$ python3 -q
>>> import numpy as np
>>> from numpy import linalg as LA
>>> np.set_printoptions(suppress=True, linewidth=140)
>>> rnd = lambda a: np.round(a, 2) + 0
>>> arr = np.load("x.npy")
>>> arr
array([[  2.1,   0.1,   4. ],
       [ -0.6,  -0.3, -24. ],
       [ -0.1,   1.1,  18. ],
       [  0.1,   0. ,  22. ]])
>>> M2 = arr / np.sqrt((arr ** 2).mean(axis=1, keepdims=True))
>>> LA.matrix_rank(arr - arr.mean(axis=1, keepdims=True))
np.int64(2)
>>> rnd(arr - arr.mean(axis=1, keepdims=True))
array([[  0.03,  -1.97,   1.93],
       [  7.7 ,   8.  , -15.7 ],
       [ -6.43,  -5.23,  11.67],
       [ -7.27,  -7.37,  14.63]])
>>> rnd(LA.norm(M2, axis=1))
array([1.73, 1.73, 1.73, 1.73])
>>> U, sv, vt = LA.svd(arr)
>>> rnd(sv)
array([37.43,  2.1 ,  0.87])
>>> np.argmax(sv[:-1] / (sv[1:] + 1e-6)) + 1
np.int64(1)
>>> M2 = U[:, :1] @ np.diag(sv[:1]) @ vt[:1]
>>> rnd(LA.norm(arr - M2, 2)), rnd(sv[1])
(np.float64(2.1), np.float64(2.1))
>>> rnd(np.abs(arr - M2).max())
np.float64(2.03)
>>> LA.matrix_rank(arr, rtol=0.05)
np.int64(2)
>>> rnd(LA.norm(arr - M2) / LA.norm(arr))
np.float64(0.06)
>>> M2 = np.c_[arr[:, :2] @ np.array([[2, 0], [-2, 3]]), np.array([1, -1, -2, 2])]
>>> rnd(M2)
array([[ 4. ,  0.3,  1. ],
       [-0.6, -0.9, -1. ],
       [-2.4,  3.3, -2. ],
       [ 0.2,  0. ,  2. ]])
>>> LA.matrix_rank(M2)
np.int64(3)
>>> rnd(LA.lstsq(arr, M2[:, 0])[0])
array([ 2., -2.,  0.])
>>> rnd(LA.norm(M2 - arr @ LA.lstsq(arr, M2)[0], axis=0))
array([0.  , 0.  , 0.32])
>>> T = np.stack([arr, 2 * arr, arr[::-1]])
>>> rnd(T.sum(axis=0))
array([[  6.4,   0.3,  34. ],
       [ -1.9,   0.2, -54. ],
       [ -0.9,   3. ,  30. ],
       [  2.4,   0.1,  70. ]])
>>> rnd(LA.norm(T, axis=(1, 2)))
array([37.5, 75. , 37.5])
